>>> import numpy as np
>>> import numpy.linalg as la
>>> np.set_printoptions(precision=2, suppress=True, linewidth=200)
>>> rng = np.random.default_rng(861779)
>>> t = np.sort(rng.uniform(-2, 2, 37))
>>> M = np.c_[t, t ** 2, t ** 3] @ np.array([[2, -1, 3], [0, 1, 0], [-1, 0, -1]])
>>> M
array([[ 3.25,  5.62,  1.33],
       [ 1.94,  4.86,  0.18],
       [ 1.78,  4.76,  0.04],
       [ 1.13,  4.33, -0.51],
       [ 1.04,  4.27, -0.58],
       [ 0.24,  3.64, -1.23],
       [-0.32,  3.08, -1.65],
       [-0.69,  2.62, -1.88],
       [-0.96,  2.12, -2.  ],
       [-1.08,  1.64, -1.95],
       [-1.09,  1.58, -1.94],
       [-1.05,  1.18, -1.75],
       [-1.01,  1.02, -1.64],
       [-0.91,  0.81, -1.44],
       [-0.72,  0.54, -1.11],
       [-0.44,  0.27, -0.66],
       [-0.3 ,  0.17, -0.45],
       [-0.1 ,  0.05, -0.14],
       [ 0.09, -0.04,  0.13],
       [ 0.87, -0.25,  1.36],
       [ 0.93, -0.25,  1.47],
       [ 1.09, -0.16,  1.89],
       [ 1.02, -0.02,  2.  ],
       [ 0.97,  0.03,  2.  ],
       [ 0.97,  0.03,  2.  ],
       [ 0.86,  0.12,  1.96],
       [ 0.82,  0.15,  1.95],
       [ 0.75,  0.19,  1.91],
       [ 0.66,  0.25,  1.86],
       [ 0.6 ,  0.28,  1.83],
       [ 0.25,  0.47,  1.6 ],
       [ 0.24,  0.47,  1.59],
       [ 0.08,  0.55,  1.47],
       [-0.06,  0.61,  1.37],
       [-3.04,  1.7 , -1.14],
       [-3.32,  1.79, -1.39],
       [-3.44,  1.83, -1.5 ]])
>>> T = np.stack([M, 3 * M, M[::-1]])
>>> la.matrix_rank(T)
array([3, 3, 3])
>>> (T @ M.T).shape
(3, 37, 37)
>>> la.matrix_rank(T.reshape(3, -1))
np.int64(2)
>>> np.einsum("bij,cij->bc", T, T)
array([[ 320.46,  961.39,  -59.96],
       [ 961.39, 2884.17, -179.88],
       [ -59.96, -179.88,  320.46]])
>>> F = 4 * np.eye(7) + np.eye(7, k=1)
>>> F
array([[4., 1., 0., 0., 0., 0., 0.],
       [0., 4., 1., 0., 0., 0., 0.],
       [0., 0., 4., 1., 0., 0., 0.],
       [0., 0., 0., 4., 1., 0., 0.],
       [0., 0., 0., 0., 4., 1., 0.],
       [0., 0., 0., 0., 0., 4., 1.],
       [0., 0., 0., 0., 0., 0., 4.]])
>>> q, Rm = la.qr(F)
>>> print(Rm)
[[4. 1. 0. 0. 0. 0. 0.]
 [0. 4. 1. 0. 0. 0. 0.]
 [0. 0. 4. 1. 0. 0. 0.]
 [0. 0. 0. 4. 1. 0. 0.]
 [0. 0. 0. 0. 4. 1. 0.]
 [0. 0. 0. 0. 0. 4. 1.]
 [0. 0. 0. 0. 0. 0. 4.]]
>>> q.T @ q
array([[1., 0., 0., 0., 0., 0., 0.],
       [0., 1., 0., 0., 0., 0., 0.],
       [0., 0., 1., 0., 0., 0., 0.],
       [0., 0., 0., 1., 0., 0., 0.],
       [0., 0., 0., 0., 1., 0., 0.],
       [0., 0., 0., 0., 0., 1., 0.],
       [0., 0., 0., 0., 0., 0., 1.]])
>>> print(q.shape, Rm.shape)
(7, 7) (7, 7)
